% python3 -q
>>> import numpy as np
>>> from numpy import linalg as LA
>>> np.set_printoptions(precision=3, suppress=True, linewidth=120)
>>> M = np.loadtxt("out18.csv", delimiter=",")
>>> print(M)
[[1.    0.2   0.04  0.008 0.002 0.    0.   ]
 [0.2   1.    0.2   0.04  0.008 0.002 0.   ]
 [0.04  0.2   1.    0.2   0.04  0.008 0.002]
 [0.008 0.04  0.2   1.    0.2   0.04  0.008]
 [0.002 0.008 0.04  0.2   1.    0.2   0.04 ]
 [0.    0.002 0.008 0.04  0.2   1.    0.2  ]
 [0.    0.    0.002 0.008 0.04  0.2   1.   ]]
>>> rng = np.random.default_rng(248)
>>> z = rng.permutation(7)
>>> A2 = M[:, z] * rng.choice([-1, 1], 7)
>>> print(A2)
[[ 0.002  0.04   0.     0.     1.    -0.2   -0.008]
 [ 0.008  0.2    0.002  0.     0.2   -1.    -0.04 ]
 [ 0.04   1.     0.008  0.002  0.04  -0.2   -0.2  ]
 [ 0.2    0.2    0.04   0.008  0.008 -0.04  -1.   ]
 [ 1.     0.04   0.2    0.04   0.002 -0.008 -0.2  ]
 [ 0.2    0.008  1.     0.2    0.    -0.002 -0.04 ]
 [ 0.04   0.002  0.2    1.     0.    -0.    -0.008]]
>>> left, _, Vh = LA.svd(M.T @ A2)
>>> print(z)
[4 2 5 6 0 1 3]
>>> print(np.round(left @ Vh, 3) + 0)
[[ 0.  0.  0.  0.  1.  0.  0.]
 [ 0.  0.  0.  0.  0. -1.  0.]
 [ 0.  1.  0.  0.  0.  0.  0.]
 [ 0.  0.  0.  0.  0.  0. -1.]
 [ 1.  0.  0.  0.  0.  0.  0.]
 [ 0.  0.  1.  0.  0.  0.  0.]
 [ 0.  0.  0.  1.  0.  0.  0.]]
>>> vec = np.ones(7)
>>> for _ in range(7):
...     vec = M @ vec
...     vec /= LA.norm(vec)
...     print(round(vec @ M @ vec, 3))
... 
1.424
1.431
1.434
1.436
1.437
1.438
1.439
>>> print(vec)
[0.236 0.371 0.444 0.467 0.444 0.371 0.236]
>>> A2 = M + rng.integers(-2, 3, (7, 3)) @ rng.integers(-2, 3, (3, 7))
>>> print(A2)
[[-7.     2.2    6.04   2.008 -1.998  2.    -2.   ]
 [ 8.2   -5.     0.2    2.04   0.008 -1.998 -2.   ]
 [ 6.04  -1.8    0.    -0.8    1.04  -2.992  1.002]
 [ 6.008 -4.96  -1.8    3.     0.2    0.04  -1.992]
 [ 4.002 -4.992  3.04   3.2    0.    -0.8   -2.96 ]
 [ 4.     4.002  6.008 -5.96   2.2   -9.     6.2  ]
 [-2.     0.    -5.998  1.008  0.04   5.2    0.   ]]
>>> print(np.round(LA.svd(A2 - M, compute_uv=False), 3) + 0)
[18.602 17.019 10.164  0.     0.     0.     0.   ]
>>> print(np.abs(A2 - M).sum(axis=1))
[24. 20. 15. 17. 20. 38. 15.]
>>> print(LA.matrix_rank(A2 - M, tol=1e-8))
3
>>> O, evecs = LA.qr(M[:, :2])[0], LA.qr(M[:, 2:])[0]
>>> sig = LA.svd(O.T @ evecs, compute_uv=False)
>>> print((sig > 0.9).sum())
0
>>> print(np.degrees(np.arccos(sig.clip(0, 1))))
[67.166 89.76 ]
>>> print(sig)
[0.388 0.004]
>>> arr = np.load("data.npy")
>>> print(arr)
[[  3  -9   9  -2   6  -6]
 [ -9  12 -15   6  -8  10]
 [  3   3   0  -2  -2   0]
 [ -2   6  -6   2  -6   6]
 [  6  -8  10  -6   8 -10]
 [ -2  -2   0   2   2   0]]
>>> z = rng.permutation(6)
>>> print(z)
[4 1 2 3 5 0]
>>> A2 = arr[z][:, z]
>>> print(np.round(LA.det(A2), 3), np.round(LA.det(arr[z]), 3))
8.0 8.0
>>> print(np.trace(A2))
25
>>> print(np.allclose(A2, arr))
False
>>> print(np.diag(A2))
[ 8 12  0  2  0  3]
>>> A2 = arr[0, 0] * arr[1:] - np.outer(arr[1:, 0], arr[0])
>>> print(A2)
[[  0 -45  36   0  30 -24]
 [  0  36 -27   0 -24  18]
 [  0   0   0   2  -6   6]
 [  0  30 -24  -6 -12   6]
 [  0 -24  18   2  18 -12]]
>>> print(np.flatnonzero(~A2.round(6).any(axis=1)))
[]
>>> print(arr[:, 0] / arr[0, 0])
[ 1.    -3.     1.    -0.667  2.    -0.667]
>>> print([round(float(x), 3) for x in LA.svd(A2, compute_uv=False)[:3]])
[103.285, 13.541, 3.005]
>>> print(np.argsort(-LA.norm(A2, axis=0).round(6), kind="stable")[:3])
[1 2 4]
>>> print(arr.reshape(-1, 2))
[[  3  -9]
 [  9  -2]
 [  6  -6]
 [ -9  12]
 [-15   6]
 [ -8  10]
 [  3   3]
 [  0  -2]
 [ -2   0]
 [ -2   6]
 [ -6   2]
 [ -6   6]
 [  6  -8]
 [ 10  -6]
 [  8 -10]
 [ -2  -2]
 [  0   2]
 [  2   0]]
>>> print(arr.reshape(2, -1))
[[  3  -9   9  -2   6  -6  -9  12 -15   6  -8  10   3   3   0  -2  -2   0]
 [ -2   6  -6   2  -6   6   6  -8  10  -6   8 -10  -2  -2   0   2   2   0]]
>>> blk = arr.reshape(6, 2, -1)
>>> print(blk.transpose(1, 0, 2))
[[[  3  -9   9]
  [ -9  12 -15]
  [  3   3   0]
  [ -2   6  -6]
  [  6  -8  10]
  [ -2  -2   0]]

 [[ -2   6  -6]
  [  6  -8  10]
  [ -2  -2   0]
  [  2  -6   6]
  [ -6   8 -10]
  [  2   2   0]]]
>>> print(blk.shape)
(6, 2, 3)
>>> print(np.swapaxes(blk, 1, 2)[4])
[[  6  -6]
 [ -8   8]
 [ 10 -10]]
>>> print(np.einsum("ihd,jhd->hij", blk, blk).shape)
(2, 6, 6)
>>> feats = np.load("test4.npy")
>>> print(feats)
[[0 1 0 1 1 0 0]
 [1 0 0 1 1 0 0]
 [0 0 0 0 0 0 1]
 [1 1 0 0 1 0 0]
 [1 1 0 1 0 0 0]
 [0 0 0 0 0 0 1]
 [0 0 1 0 0 1 0]]
>>> u = np.array([2, 1])
>>> print(np.polyval(u, feats[5]))
[1 1 1 1 1 1 3]
>>> print(np.correlate(feats[5], feats[0], "full"))
[0 0 0 0 0 0 0 0 1 1 0 1 0]
>>> print(np.convolve(feats[5], u))
[0 0 0 0 0 0 2 1]
>>> left, sig, Vh = LA.svd(feats)
>>> evecs = Vh[:(sig > 1e-8).sum()]
>>> vec = feats[2] + -1 * feats[5] + rng.integers(2) * np.eye(7)[1]
>>> print(vec)
[0. 1. 0. 0. 0. 0. 0.]
>>> print(np.allclose(evecs.T @ evecs @ vec, vec))
True
>>> print(LA.matrix_rank(np.vstack([feats, vec])))
6
>>> print(np.all(LA.eigvalsh(feats) > 0))
False
>>> print([round(float(LA.det(feats[:i, :i])), 2) + 0 for i in range(1, 8)])
[0.0, -1.0, 0.0, 0.0, 0.0, 0.0, 0.0]
>>> print(round(LA.eigvalsh(feats).min(), 3))
-1.414
>>> F = np.load("mat.npy")
>>> print(F)
[[ 10  11  -1 -22   0 -25 -18]
 [ 11  65 -31  31 -23 -62 -75]
 [ -1 -31  17 -29  13  22  33]
 [-22  31 -29 106 -24  19 -18]
 [  0 -23  13 -24  10  15  24]
 [-25 -62  22  19  15  85  81]
 [-18 -75  33 -18  24  81  90]]
>>> ev, evecs = LA.eigh(F)
>>> print(np.round(evecs.T @ evecs, 3) + 0)
[[1. 0. 0. 0. 0. 0. 0.]
 [0. 1. 0. 0. 0. 0. 0.]
 [0. 0. 1. 0. 0. 0. 0.]
 [0. 0. 0. 1. 0. 0. 0.]
 [0. 0. 0. 0. 1. 0. 0.]
 [0. 0. 0. 0. 0. 1. 0.]
 [0. 0. 0. 0. 0. 0. 1.]]
>>> print((ev > 1e-8).sum(), (ev < -1e-8).sum())
2 0
>>> print(LA.eigvalsh(F + 2 * np.eye(7)))
[  2.      2.      2.      2.      2.    133.116 253.884]
>>> print(ev.round(3) + 0)
[  0.      0.      0.      0.      0.    131.116 251.884]
>>> print(np.round(LA.svd(F, compute_uv=False), 3) + 0)
[251.884 131.116   0.      0.      0.      0.      0.   ]
>>> print(np.unique(ev.round(6) + 0, return_counts=True)[1])
[5 1 1]
>>> print(np.round(evecs @ np.diag(ev) @ evecs.T, 3) + 0)
[[ 10.  11.  -1. -22.   0. -25. -18.]
 [ 11.  65. -31.  31. -23. -62. -75.]
 [ -1. -31.  17. -29.  13.  22.  33.]
 [-22.  31. -29. 106. -24.  19. -18.]
 [  0. -23.  13. -24.  10.  15.  24.]
 [-25. -62.  22.  19.  15.  85.  81.]
 [-18. -75.  33. -18.  24.  81.  90.]]
